$ python3 -q
>>> import numpy as np
>>> import numpy.linalg as la
>>> np.set_printoptions(suppress=True, linewidth=200)
>>> def rnd(a):
...     return np.round(a, 3) + 0
... 
>>> sv = 5 * 0.5 ** np.arange(3)
>>> O, _ = la.qr(np.array([[1.3, 1.3, -1.1], [-0.6, 0.1, -1.0], [-0.2, -0.6, -2.1]]))
>>> rng = np.random.default_rng(26670)
>>> J = rng.normal(size=(16, 3)) * sv @ O
>>> print(rnd(J))
[[ 2.761  1.823 -0.102]
 [ 5.971  0.098 -1.699]
 [ 7.742  3.856 -3.237]
 [-2.718  1.917 -0.493]
 [ 2.176 -0.518 -1.565]
 [-5.733 -0.884  0.073]
 [-3.201 -0.013 -2.83 ]
 [ 3.102  1.511 -2.662]
 [-3.572  1.041  0.593]
 [ 4.04   2.243 -3.809]
 [-0.055 -4.067  2.515]
 [ 7.965 -0.73  -0.551]
 [ 3.305 -0.79   2.144]
 [ 2.491 -0.942  0.559]
 [-2.691  1.213  1.963]
 [-1.225  4.199 -4.21 ]]
>>> C2 = np.cov(J, rowvar=False)
>>> print(rnd(np.corrcoef(J[:, 2], J[:, 0])[0, 1]))
-0.255
>>> print(rnd(np.corrcoef(J.T)))
[[ 1.     0.099 -0.255]
 [ 0.099  1.    -0.673]
 [-0.255 -0.673  1.   ]]
>>> print(rnd(np.median(J, axis=0)))
[ 2.333  0.569 -0.522]
>>> print(rnd(la.eigvalsh(C2)[::-1]))
[17.89   6.839  1.366]
>>> m1 = np.load("layer3.npy")
>>> print(m1)
[[-1. -2.  0.  0.]
 [-2.  3. -2.  0.]
 [ 0. -2.  2. -2.]
 [ 0.  0. -2. -5.]]
>>> print((m1 + m1.T) / 2)
[[-1. -2.  0.  0.]
 [-2.  3. -2.  0.]
 [ 0. -2.  2. -2.]
 [ 0.  0. -2. -5.]]
>>> print(m1 @ m1)
[[  5.  -4.   4.   0.]
 [ -4.  17. -10.   4.]
 [  4. -10.  12.   6.]
 [  0.   4.   6.  29.]]
>>> print(np.allclose(m1, m1.T))
True
>>> print(rnd(la.det(m1)))
78.0
>>> print(rnd(la.matrix_power(m1, 3)))
[[   3.  -30.   16.   -8.]
 [ -30.   79.  -62.    0.]
 [  16.  -62.   32.  -54.]
 [  -8.    0.  -54. -157.]]
>>> print(rnd(np.sort(np.abs(la.eigvals(m1)))))
[1.4   1.954 5.121 5.568]
>>> print((m1 - m1.T) / 2)
[[0. 0. 0. 0.]
 [0. 0. 0. 0.]
 [0. 0. 0. 0.]
 [0. 0. 0. 0.]]
>>> print([round(float(la.det(m1[:i, :i])), 2) + 0 for i in range(1, 5)])
[-1.0, -7.0, -10.0, 78.0]
>>> print(rnd(la.eigvalsh(m1).min()))
-5.568
>>> print(np.all(la.eigvalsh(m1) > 0))
False
>>> print(rnd(la.eigvals(m1).sum().real))
-1.0
>>> print(rnd(la.det(2 * m1)), rnd(la.det(m1)))
1248.0 78.0
>>> print(np.kron(np.eye(2, dtype=int), m1))
[[-1. -2.  0.  0. -0. -0.  0.  0.]
 [-2.  3. -2.  0. -0.  0. -0.  0.]
 [ 0. -2.  2. -2.  0. -0.  0. -0.]
 [ 0.  0. -2. -5.  0.  0. -0. -0.]
 [-0. -0.  0.  0. -1. -2.  0.  0.]
 [-0.  0. -0.  0. -2.  3. -2.  0.]
 [ 0. -0.  0. -0.  0. -2.  2. -2.]
 [ 0.  0. -0. -0.  0.  0. -2. -5.]]
>>> print(rnd(la.eigvals(m1)))
[ 5.121  1.4   -1.954 -5.568]
>>> print(rnd(la.det(m1.T)))
78.0
>>> Y = np.array([[3, 2], [-3, 3], [1, -2]])
>>> X = np.kron(np.eye(3, dtype=int), Y)
>>> print(X)
[[ 3  2  0  0  0  0]
 [-3  3  0  0  0  0]
 [ 1 -2  0  0  0  0]
 [ 0  0  3  2  0  0]
 [ 0  0 -3  3  0  0]
 [ 0  0  1 -2  0  0]
 [ 0  0  0  0  3  2]
 [ 0  0  0  0 -3  3]
 [ 0  0  0  0  1 -2]]
>>> Y = X / np.sqrt((X ** 2).mean(axis=1, keepdims=True))
>>> print(rnd(la.norm(Y, axis=1)))
[2.449 2.449 2.449 2.449 2.449 2.449 2.449 2.449 2.449]
>>> Y = X + rng.integers(-2, 3, (9, 3)) @ rng.integers(-2, 3, (3, 6))
>>> print(Y)
[[ 2  5 -2  4  1 -4]
 [-1  3 -4 -4  6  4]
 [ 3 -4 -1 -6  4  6]
 [-2  0  8  4 -4 -2]
 [-1  1  0  1  3  2]
 [-2  4  2  0  4 -2]
 [ 1 -2 -2  2 -2  0]
 [ 1  1 -1 -6  6  9]
 [ 1 -3 -1  2 -6 -4]]
>>> print(Y - X)
[[-1  3 -2  4  1 -4]
 [ 2  0 -4 -4  6  4]
 [ 2 -2 -1 -6  4  6]
 [-2  0  5  2 -4 -2]
 [-1  1  3 -2  3  2]
 [-2  4  1  2  4 -2]
 [ 1 -2 -2  2 -5 -2]
 [ 1  1 -1 -6  9  6]
 [ 1 -3 -1  2 -7 -2]]
>>> print(np.abs(Y - X).sum(axis=1))
[15 20 21 15 12 15 14 24 16]
>>> x0 = np.array([-2, 1, 0, -1, 1, 0])
>>> target = Y @ x0
>>> print(target)
[ -2  15   0  -4   5  12  -8  11 -13]
>>> print(rnd(la.solve(Y.T @ Y, Y.T @ target)))
[-2.  1.  0. -1.  1.  0.]
>>> print(rnd(la.pinv(Y) @ Y))
[[1. 0. 0. 0. 0. 0.]
 [0. 1. 0. 0. 0. 0.]
 [0. 0. 1. 0. 0. 0.]
 [0. 0. 0. 1. 0. 0.]
 [0. 0. 0. 0. 1. 0.]
 [0. 0. 0. 0. 0. 1.]]
>>> target = target + 0.3 * rng.normal(size=9)
>>> print(rnd(target))
[ -2.222  15.53    0.023  -4.269   5.082  12.034  -7.906  11.319 -12.625]
>>> c, *_ = la.lstsq(Y, target)
>>> print(rnd(la.norm(target - Y @ c)))
0.471
>>> print(c.round())
[-2.  1. -0. -1.  1.  0.]
>>> K = np.load("out18.npy")
>>> print(K)
[[ 6. 14. 12.]
 [14. 51. 42.]
 [12. 42. 38.]]
>>> t = np.radians(30)
>>> Rm = np.eye(3)
>>> Rm[0, 0] = Rm[2, 2] = np.cos(t)
>>> Rm[0, 2], Rm[2, 0] = -np.sin(t), np.sin(t)
>>> print(rnd(Rm))
[[ 0.866  0.    -0.5  ]
 [ 0.     1.     0.   ]
 [ 0.5    0.     0.866]]
>>> Y = K @ Rm.T
>>> print(rnd(la.svd(K, compute_uv=False)), rnd(la.svd(Y, compute_uv=False)))
[91.  2.  2.] [91.  2.  2.]
>>> print(rnd(la.det(Rm)), rnd(np.trace(Rm)))
1.0 2.732
>>> r0 = np.array([-2, -2, 2])
>>> r1 = np.array([3, 1, 4, 4])
>>> W0 = np.outer(r0, r1)
>>> print(W0)
[[-6 -2 -8 -8]
 [-6 -2 -8 -8]
 [ 6  2  8  8]]
>>> print([round(float(x), 3) for x in la.svd(W0, compute_uv=False)[:3]])
[22.45, 0.0, 0.0]
>>> Uu, sv, Vh = la.svd(W0)
>>> print(np.argmax(sv[:-1] / (sv[1:] + 1e-6)) + 1)
1
>>> print(rnd(sv))
[22.45  0.    0.  ]
>>> Y = Uu[:, :1] @ np.diag(sv[:1]) @ Vh[:1]
>>> print(rnd(Y))
[[-6. -2. -8. -8.]
 [-6. -2. -8. -8.]
 [ 6.  2.  8.  8.]]
>>> print(rnd(la.norm(W0 - Y) / la.norm(W0)))
0.0
>>> Uu, sv, Vh = la.svd(W0)
>>> vecs = Vh[:(sv > 1e-8).sum()]
>>> x0 = W0[2] + 2 * W0[0] + rng.integers(2) * np.eye(4)[3]
>>> print(x0)
[-6. -2. -8. -8.]
>>> print(rnd(vecs.T @ vecs))
[[0.214 0.071 0.286 0.286]
 [0.071 0.024 0.095 0.095]
 [0.286 0.095 0.381 0.381]
 [0.286 0.095 0.381 0.381]]
>>> print(rnd(la.norm(x0 - vecs.T @ vecs @ x0)))
0.0
>>> print(np.allclose(vecs.T @ vecs @ x0, x0))
True
>>> Y = W0 / la.norm(W0, axis=1, keepdims=True)
>>> C2 = Y @ Y.T
>>> print(C2)
[[ 1.  1. -1.]
 [ 1.  1. -1.]
 [-1. -1.  1.]]
>>> print(C2[0])
[ 1.  1. -1.]
>>> print(np.argwhere(np.triu(np.abs(C2) > 0.95, 1)))
[[0 1]
 [0 2]
 [1 2]]
>>> print(np.unique(W0.round(6), axis=0).shape)
(2, 4)
>>> print(np.allclose(W0[:-1].T @ la.lstsq(W0[:-1].T, W0[-1])[0], W0[-1]))
True
>>> print(la.lstsq(W0[:-1].T, W0[-1])[2])
1
>>> print(rnd(np.trace(la.pinv(W0) @ W0)))
1.0
>>> print(np.abs(np.diag(la.qr(W0)[1])) > 1e-9)
[ True False False]
>>> try:
...     la.inv(W0)
... except la.LinAlgError as e:
...     print(repr(e))
... 
LinAlgError('Last 2 dimensions of the array must be square')
>>> r0 = np.array([9, 8, 2, 8]) + 0.5
>>> feats = np.outer(r0, r0) / (r0 @ r0)
>>> print(rnd(feats))
[[0.374 0.335 0.099 0.335]
 [0.335 0.3   0.088 0.3  ]
 [0.099 0.088 0.026 0.088]
 [0.335 0.3   0.088 0.3  ]]
>>> z = rng.permutation(4)
>>> print(z)
[1 0 2 3]
>>> Y = feats[z][:, z]
>>> print(rnd(np.sort(np.abs(la.eigvals(Y)))))
[0. 0. 0. 1.]
>>> print(rnd(Y))
[[0.3   0.335 0.088 0.3  ]
 [0.335 0.374 0.099 0.335]
 [0.088 0.099 0.026 0.088]
 [0.3   0.335 0.088 0.3  ]]
>>> print(rnd(np.diag(Y)))
[0.3   0.374 0.026 0.3  ]
>>> r0, r1 = feats[1], feats[0]
>>> print(rnd(r0 @ r0))
0.3
>>> p = (r0 @ r1) / (r0 @ r0) * r0
>>> print(rnd(np.outer(r0, r1)))
[[0.125 0.112 0.033 0.112]
 [0.112 0.1   0.03  0.1  ]
 [0.033 0.03  0.009 0.03 ]
 [0.112 0.1   0.03  0.1  ]]
>>> print(rnd((r1 - p) @ r0))
0.0
>>> print(rnd(r1 - p))
[0. 0. 0. 0.]
>>> print(la.matrix_rank(np.outer(r0, r1)))
1
>>> print(rnd(p))
[0.374 0.335 0.099 0.335]
>>> x0 = np.array([1, 3, 1, 2])
>>> print(rnd(feats @ np.eye(4)[0]))
[0.374 0.335 0.099 0.335]
>>> print(rnd(feats * x0))
[[0.374 1.005 0.099 0.67 ]
 [0.335 0.899 0.088 0.6  ]
 [0.099 0.265 0.026 0.176]
 [0.335 0.899 0.088 0.6  ]]
>>> print(rnd(feats @ x0))
[2.148 1.922 0.565 1.922]
>>> print((feats @ x0).argmax())
0
>>> print(rnd(feats @ (2 * x0)))
[4.297 3.844 1.131 3.844]
>>> print(rnd(np.einsum("ij,j->i", feats, x0)))
[2.148 1.922 0.565 1.922]
>>> print(rnd(feats @ la.pinv(feats) @ feats))
[[0.374 0.335 0.099 0.335]
 [0.335 0.3   0.088 0.3  ]
 [0.099 0.088 0.026 0.088]
 [0.335 0.3   0.088 0.3  ]]
>>> print(rnd(np.trace(la.pinv(feats) @ feats)))
1.0
>>> print(la.lstsq(feats[:-1].T, feats[-1])[2])
1
>>> Y = feats / la.norm(feats, axis=1, keepdims=True)
>>> C2 = Y @ Y.T
>>> print(rnd(C2[2]))
[1. 1. 1. 1.]
>>> print(np.degrees(np.arccos(np.clip(C2[2, 1], -1, 1))))
0.0
>>> print((C2 - 2 * np.eye(4)).round(6).argmax(axis=1))
[1 0 0 0]
>>> mat = np.loadtxt("m.csv", delimiter=",")
>>> print(mat)
[[4. 4. 4.]
 [2. 2. 2.]
 [3. 3. 3.]
 [4. 4. 4.]]
>>> print(rnd(mat @ la.pinv(mat) @ mat))
[[4. 4. 4.]
 [2. 2. 2.]
 [3. 3. 3.]
 [4. 4. 4.]]
>>> print(np.allclose(mat[:-1].T @ la.lstsq(mat[:-1].T, mat[-1])[0], mat[-1]))
True
>>> F = np.load("mat.npy")
>>> print(F)
[[ 0  0  0]
 [ 0  0  0]
 [ 0  0  0]
 [ 0  0  0]
 [-1 -2  1]
 [ 1 -1  2]
 [ 0  0  0]
 [ 2  2 -1]
 [ 2  2 -1]
 [ 0  0  0]
 [ 0  0  0]
 [-2 -1 -1]
 [ 0  0  0]]
>>> Y = np.c_[F[:, :1] @ np.array([[-2]]), np.array([5, 5, 5, 2, 1, 4, 3, 1, 1, 1, 2, 1, 4])]
>>> print(Y)
[[ 0  5]
 [ 0  5]
 [ 0  5]
 [ 0  2]
 [ 2  1]
 [-2  4]
 [ 0  3]
 [-4  1]
 [-4  1]
 [ 0  1]
 [ 0  2]
 [ 4  1]
 [ 0  4]]
>>> print(la.matrix_rank(Y))
2
>>> print(la.matrix_rank(np.c_[F, Y]))
4
>>> Xc = (F - F.mean(axis=0)) / F.std(axis=0)
>>> print(np.argwhere(np.abs(Xc) > 2))
[[ 5  2]
 [11  0]]
>>> print(rnd(Xc.std(axis=0)))
[1. 1. 1.]
>>> c = la.lstsq(np.delete(Xc, 0, axis=1), Xc[:, 0])[0]
>>> print(rnd(1 - np.var(Xc[:, 0] - np.delete(Xc, 0, axis=1) @ c)))
0.96
>>> Y = F + rng.integers(-2, 3, (13, 2)) @ rng.integers(-2, 3, (2, 3))
>>> print(Y)
[[ 0  2 -2]
 [-2 -3  2]
 [ 0  0  0]
 [ 4 -4  6]
 [ 3  0  1]
 [-3 -1  0]
 [ 4 -2  4]
 [ 0  1 -1]
 [-2  0 -1]
 [ 4  0  2]
 [ 4  0  2]
 [-6 -1 -3]
 [ 4 -4  6]]
>>> print(np.abs(Y - F).sum(axis=1))
[ 4  7  0 14  6  6 10  3  6  6  6  6 14]
>>> print(rnd(la.svd(Y - F, compute_uv=False)))
[15.576  8.91   0.   ]
